$ ipython --no-banner

In [1]: import numpy as np

In [2]: np.set_printoptions(precision=3, suppress=True, linewidth=120)

In [3]: K = np.load("w.npy")

In [4]: K
Out[4]: 
array([[ 0.147, -0.313, -0.055,  0.055,  0.147],
       [-0.313,  0.664,  0.117, -0.117, -0.313],
       [-0.055,  0.117,  0.021, -0.021, -0.055],
       [ 0.055, -0.117, -0.021,  0.021,  0.055],
       [ 0.147, -0.313, -0.055,  0.055,  0.147]])

In [5]: # columns 0 and 4 are equal

In [6]: np.round(np.abs(np.linalg.eigvals(K)).max(), 3)
Out[6]: np.float64(1.0)

In [7]: K @ K
Out[7]: 
array([[ 0.147, -0.313, -0.055,  0.055,  0.147],
       [-0.313,  0.664,  0.117, -0.117, -0.313],
       [-0.055,  0.117,  0.021, -0.021, -0.055],
       [ 0.055, -0.117, -0.021,  0.021,  0.055],
       [ 0.147, -0.313, -0.055,  0.055,  0.147]])

In [8]: print((K + K.T) / 2)
[[ 0.147 -0.313 -0.055  0.055  0.147]
 [-0.313  0.664  0.117 -0.117 -0.313]
 [-0.055  0.117  0.021 -0.021 -0.055]
 [ 0.055 -0.117 -0.021  0.021  0.055]
 [ 0.147 -0.313 -0.055  0.055  0.147]]

In [9]: np.round(np.trace(K), 3)
Out[9]: np.float64(1.0)

In [10]: np.allclose(K, K.T)
Out[10]: True

In [11]: Uu, sig, vt = np.linalg.svd(K)

In [12]: np.argmax(sig[:-1] / (sig[1:] + 1e-6)) + 1
Out[12]: np.int64(1)

In [13]: sig.round(3) + 0
Out[13]: array([1., 0., 0., 0., 0.])

In [14]: Y = Uu[:, :1] @ np.diag(sig[:1]) @ vt[:1]

In [15]: np.linalg.matrix_rank(K, rtol=0.05)
Out[15]: np.int64(1)

In [16]: arr = np.loadtxt("test0.csv", delimiter=",")

In [17]: arr
Out[17]: 
array([[4., 1., 0., 0.],
       [0., 4., 1., 0.],
       [0., 0., 4., 1.],
       [0., 0., 0., 4.]])

In [18]: # triangular

In [19]: Y = np.array([[4, 2, 6], [4, 7, 2]])

In [20]: Z = np.kron(Y, arr)

In [21]: np.linalg.matrix_rank(Z)
Out[21]: np.int64(8)

In [22]: np.round(np.linalg.norm(Z, 2), 3), np.round(np.linalg.norm(Y, 2) * np.linalg.norm(arr, 2), 3)
Out[22]: (np.float64(49.517), np.float64(49.517))

In [23]: Y = arr / np.linalg.norm(arr, axis=1, keepdims=True)

In [24]: C2 = Y @ Y.T

In [25]: np.linalg.norm(Y, axis=1)
Out[25]: array([1., 1., 1., 1.])

In [26]: (np.abs(C2) > 0.9).astype(int)
Out[26]: 
array([[1, 0, 0, 0],
       [0, 1, 0, 0],
       [0, 0, 1, 0],
       [0, 0, 0, 1]])

In [27]: C2
Out[27]: 
array([[1.   , 0.235, 0.   , 0.   ],
       [0.235, 1.   , 0.235, 0.   ],
       [0.   , 0.235, 1.   , 0.243],
       [0.   , 0.   , 0.243, 1.   ]])

In [28]: C2[2]
Out[28]: array([0.   , 0.235, 1.   , 0.243])

In [29]: round(np.degrees(np.arccos(np.clip(C2[2, 1], -1, 1))), 3)
Out[29]: np.float64(76.391)

In [30]: print(C2.reshape(-1, 2))
[[1.    0.235]
 [0.    0.   ]
 [0.235 1.   ]
 [0.235 0.   ]
 [0.    0.235]
 [1.    0.243]
 [0.    0.   ]
 [0.243 1.   ]]

In [31]: T = C2.reshape(4, 2, -1)

In [32]: T[:, 0]
Out[32]: 
array([[1.   , 0.235],
       [0.235, 1.   ],
       [0.   , 0.235],
       [0.   , 0.   ]])

In [33]: T.shape
Out[33]: (4, 2, 2)

In [34]: T.transpose(1, 0, 2)
Out[34]: 
array([[[1.   , 0.235],
        [0.235, 1.   ],
        [0.   , 0.235],
        [0.   , 0.   ]],

       [[0.   , 0.   ],
        [0.235, 0.   ],
        [1.   , 0.243],
        [0.243, 1.   ]]])

In [35]: Uu, sig, vt = np.linalg.svd(arr, full_matrices=False)

In [36]: print(np.cumsum(sig ** 2) / np.sum(sig ** 2))
[0.349 0.634 0.845 1.   ]

In [37]: np.allclose(Uu * sig @ vt, arr)
Out[37]: True

In [38]: sig / sig[0]
Out[38]: array([1.   , 0.905, 0.778, 0.666])

In [39]: print(sig)
[4.832 4.374 3.762 3.22 ]

In [40]: np.round(Uu.T @ Uu, 3) + 0
Out[40]: 
array([[1., 0., 0., 0.],
       [0., 1., 0., 0.],
       [0., 0., 1., 0.],
       [0., 0., 0., 1.]])

In [41]: th = np.radians(180)

In [42]: R = np.eye(4)

In [43]: R[1, 1] = R[0, 0] = np.cos(th)

In [44]: R[1, 0], R[0, 1] = -np.sin(th), np.sin(th)

In [45]: print(R.round(3) + 0)
[[-1.  0.  0.  0.]
 [ 0. -1.  0.  0.]
 [ 0.  0.  1.  0.]
 [ 0.  0.  0.  1.]]

In [46]: Y = arr @ R.T

In [47]: print(np.linalg.svd(arr, compute_uv=False), np.linalg.svd(Y, compute_uv=False))
[4.832 4.374 3.762 3.22 ] [4.832 4.374 3.762 3.22 ]

In [48]: np.allclose(arr @ arr.T, Y @ Y.T)
Out[48]: True

In [49]: mat = np.load("sample5.npy")

In [50]: print(mat)
[[1.   0.9  0.81]
 [0.9  1.   0.9 ]
 [0.81 0.9  1.  ]]

In [51]: f, v = mat[0], mat[1]

In [52]: f @ v
Out[52]: np.float64(2.529)

In [53]: round(float(f @ f), 3)
Out[53]: 2.466

In [54]: p = (f @ v) / (f @ f) * f

In [55]: v - p
Out[55]: array([-0.126,  0.077,  0.069])

In [56]: round(np.log10(np.linalg.cond(mat)))
Out[56]: 2

In [57]: data = np.array([[9, 6, 6, -1, 2, 4], [14, 11, 11, 4, 7, 9], [9, 6, 6, -1, 2, 4]])

In [58]: Uu, sig, vt = np.linalg.svd(data)

In [59]: evecs = vt[:(sig > 1e-8).sum()]

In [60]: rng = np.random.default_rng(328)

In [61]: x = data[2] + 3 * data[0] + rng.integers(2) * np.eye(6)[2]

In [62]: x
Out[62]: array([36., 24., 24., -4.,  8., 16.])

In [63]: np.allclose(evecs.T @ evecs @ x, x)
Out[63]: True

In [64]: f = np.array([4, 3])

In [65]: np.convolve(data[1], f)
Out[65]: array([56, 86, 77, 49, 40, 57, 27])

In [66]: np.cross(data[1, :3], data[2, :3])
Out[66]: array([  0,  15, -15])

In [67]: print(np.polyval(f, data[1]))
[59 47 47 19 31 39]

In [68]: M = np.load("arr.npy")

In [69]: M
Out[69]: 
array([[ 2.373, -0.8  ,  0.4  , -1.   ],
       [ 0.943, -0.3  ,  1.   ,  0.5  ],
       [ 2.189, -0.7  , -0.1  ,  0.   ],
       [ 0.015,  0.   , -0.5  ,  0.3  ],
       [ 3.935, -1.3  , -0.9  , -0.8  ],
       [ 0.895, -0.3  ,  0.   , -2.1  ],
       [-2.64 ,  0.9  , -1.5  , -0.6  ],
       [ 1.219, -0.4  , -1.6  ,  0.4  ],
       [ 1.767, -0.6  , -0.2  , -0.9  ],
       [ 1.519, -0.5  ,  0.4  , -0.9  ],
       [ 2.729, -0.9  ,  0.3  , -1.4  ],
       [ 0.677, -0.2  ,  0.3  ,  0.3  ],
       [-3.023,  1.   ,  0.3  , -0.2  ],
       [ 3.005, -1.   ,  0.9  ,  0.1  ],
       [ 4.831, -1.6  , -0.7  ,  1.6  ],
       [-0.301,  0.1  , -0.2  ,  0.   ],
       [-8.383,  2.8  ,  1.5  , -2.   ],
       [ 2.405, -0.8  ,  0.3  , -0.6  ],
       [-5.988,  2.   ,  0.4  ,  0.8  ],
       [-2.754,  0.9  ,  0.1  , -0.5  ],
       [ 2.047, -0.7  ,  0.5  ,  1.1  ],
       [ 0.816, -0.3  ,  0.7  ,  1.1  ],
       [-0.633,  0.2  , -1.7  , -1.9  ]])

In [70]: Y = M / np.linalg.norm(M, axis=1, keepdims=True)

In [71]: C2 = Y @ Y.T

In [72]: np.round(np.degrees(np.arccos(np.clip(C2[15, 1], -1, 1))), 3)
Out[72]: np.float64(156.609)

In [73]: m1 = np.load("run6.npy")

In [74]: m1
Out[74]: 
array([[-1.,  0.,  0., -2.],
       [ 0., -1., -2.,  0.],
       [ 0., -2., -1.,  0.],
       [-2.,  0.,  0., -1.]])

In [75]: evals, evecs = np.linalg.eigh(m1)

In [76]: x = np.array([6, 8, -1, 1])

In [77]: evecs * np.maximum(evals, 0) @ evecs.T
Out[77]: 
array([[ 0.5,  0. ,  0. , -0.5],
       [ 0. ,  0.5, -0.5,  0. ],
       [ 0. , -0.5,  0.5,  0. ],
       [-0.5,  0. ,  0. ,  0.5]])

In [78]: print(np.linalg.eigvalsh(m1[1:, 1:]))
[-3. -1.  1.]

In [79]: round(float(x @ m1 @ x / (x @ x)), 3), evals[0], evals[-1]
Out[79]: (-0.922, np.float64(-3.0), np.float64(1.0))

In [80]: np.einsum("ii->", m1)
Out[80]: np.float64(-4.0)

In [81]: round(np.linalg.eigvals(m1).sum().real, 3)
Out[81]: np.float64(-4.0)

In [82]: np.poly(m1)
Out[82]: array([  1.,   4.,  -2., -12.,   9.])

In [83]: feats = np.load("data.npy")

In [84]: feats
Out[84]: 
array([[0, 0, 0, 0],
       [1, 2, 0, 0],
       [0, 0, 0, 0],
       [0, 0, 0, 0],
       [2, 2, 1, 2],
       [0, 2, 1, 1],
       [0, 0, 0, 0],
       [1, 2, 0, 0],
       [1, 2, 0, 0],
       [2, 2, 1, 2]])

In [85]: # row 2 repeats row 0

In [86]: Uu, sig, vt = np.linalg.svd(feats)

In [87]: evecs = vt[:(sig > 1e-8).sum()]

In [88]: x = feats[2] + -3 * feats[0] + rng.integers(2) * np.eye(4)[3]

In [89]: print(x)
[0. 0. 0. 1.]

In [90]: np.allclose(evecs.T @ evecs @ x, x)
Out[90]: False

In [91]: np.round(np.linalg.norm(x - evecs.T @ evecs @ x), 3)
Out[91]: np.float64(0.53)

In [92]: np.linalg.matrix_rank(np.vstack([feats, x]))
Out[92]: np.int64(4)

In [93]: print(evecs.T @ evecs)
[[ 0.93   0.035 -0.211  0.14 ]
 [ 0.035  0.982  0.105 -0.07 ]
 [-0.211  0.105  0.368  0.421]
 [ 0.14  -0.07   0.421  0.719]]

In [94]: E = np.loadtxt("m.csv", delimiter=",")

In [95]: E
Out[95]: 
array([[6., 1., 1., 1., 1., 1.],
       [1., 6., 1., 1., 1., 1.],
       [1., 1., 6., 1., 1., 1.],
       [1., 1., 1., 6., 1., 1.],
       [1., 1., 1., 1., 6., 1.],
       [1., 1., 1., 1., 1., 6.]])

In [96]: L = np.linalg.cholesky(E)

In [97]: E / np.sqrt(np.outer(np.diag(E), np.diag(E)))
Out[97]: 
array([[1.   , 0.167, 0.167, 0.167, 0.167, 0.167],
       [0.167, 1.   , 0.167, 0.167, 0.167, 0.167],
       [0.167, 0.167, 1.   , 0.167, 0.167, 0.167],
       [0.167, 0.167, 0.167, 1.   , 0.167, 0.167],
       [0.167, 0.167, 0.167, 0.167, 1.   , 0.167],
       [0.167, 0.167, 0.167, 0.167, 0.167, 1.   ]])

In [98]: L @ L.T
Out[98]: 
array([[6., 1., 1., 1., 1., 1.],
       [1., 6., 1., 1., 1., 1.],
       [1., 1., 6., 1., 1., 1.],
       [1., 1., 1., 6., 1., 1.],
       [1., 1., 1., 1., 6., 1.],
       [1., 1., 1., 1., 1., 6.]])

In [99]: L
Out[99]: 
array([[2.449, 0.   , 0.   , 0.   , 0.   , 0.   ],
       [0.408, 2.415, 0.   , 0.   , 0.   , 0.   ],
       [0.408, 0.345, 2.39 , 0.   , 0.   , 0.   ],
       [0.408, 0.345, 0.299, 2.372, 0.   , 0.   ],
       [0.408, 0.345, 0.299, 0.264, 2.357, 0.   ],
       [0.408, 0.345, 0.299, 0.264, 0.236, 2.345]])

In [100]: print(np.diag(L) ** 2)
[6.    5.833 5.714 5.625 5.556 5.5  ]

In [101]: print(np.linalg.eigvalsh(E).min() > 0)
True

In [102]: def softmax(z):
     ...:     e = np.exp(z - z.max(axis=-1, keepdims=True))
     ...:     return e / e.sum(axis=-1, keepdims=True)
     ...: 

In [103]: softmax(E).sum(axis=1)
Out[103]: array([1., 1., 1., 1., 1., 1.])

In [104]: scores = E @ E.T / np.sqrt(6)

In [105]: np.round(softmax(scores), 3) + 0
Out[105]: 
array([[1., 0., 0., 0., 0., 0.],
       [0., 1., 0., 0., 0., 0.],
       [0., 0., 1., 0., 0., 0.],
       [0., 0., 0., 1., 0., 0.],
       [0., 0., 0., 0., 1., 0.],
       [0., 0., 0., 0., 0., 1.]])

In [106]: x = np.array([-3, -3, -3, -2, 3, -3])

In [107]: target = E @ x

In [108]: target
Out[108]: array([-26., -26., -26., -21.,   4., -26.])

In [109]: np.round(np.linalg.solve(E.T, E[0]), 3) + 0
Out[109]: array([1., 0., 0., 0., 0., 0.])

In [110]: np.linalg.solve(E, target + E[:, 3])
Out[110]: array([-3., -3., -3., -1.,  3., -3.])

In [111]: np.linalg.solve(E, target)
Out[111]: array([-3., -3., -3., -2.,  3., -3.])

In [112]: np.linalg.solve(E, -1 * target)
Out[112]: array([ 3.,  3.,  3.,  2., -3.,  3.])
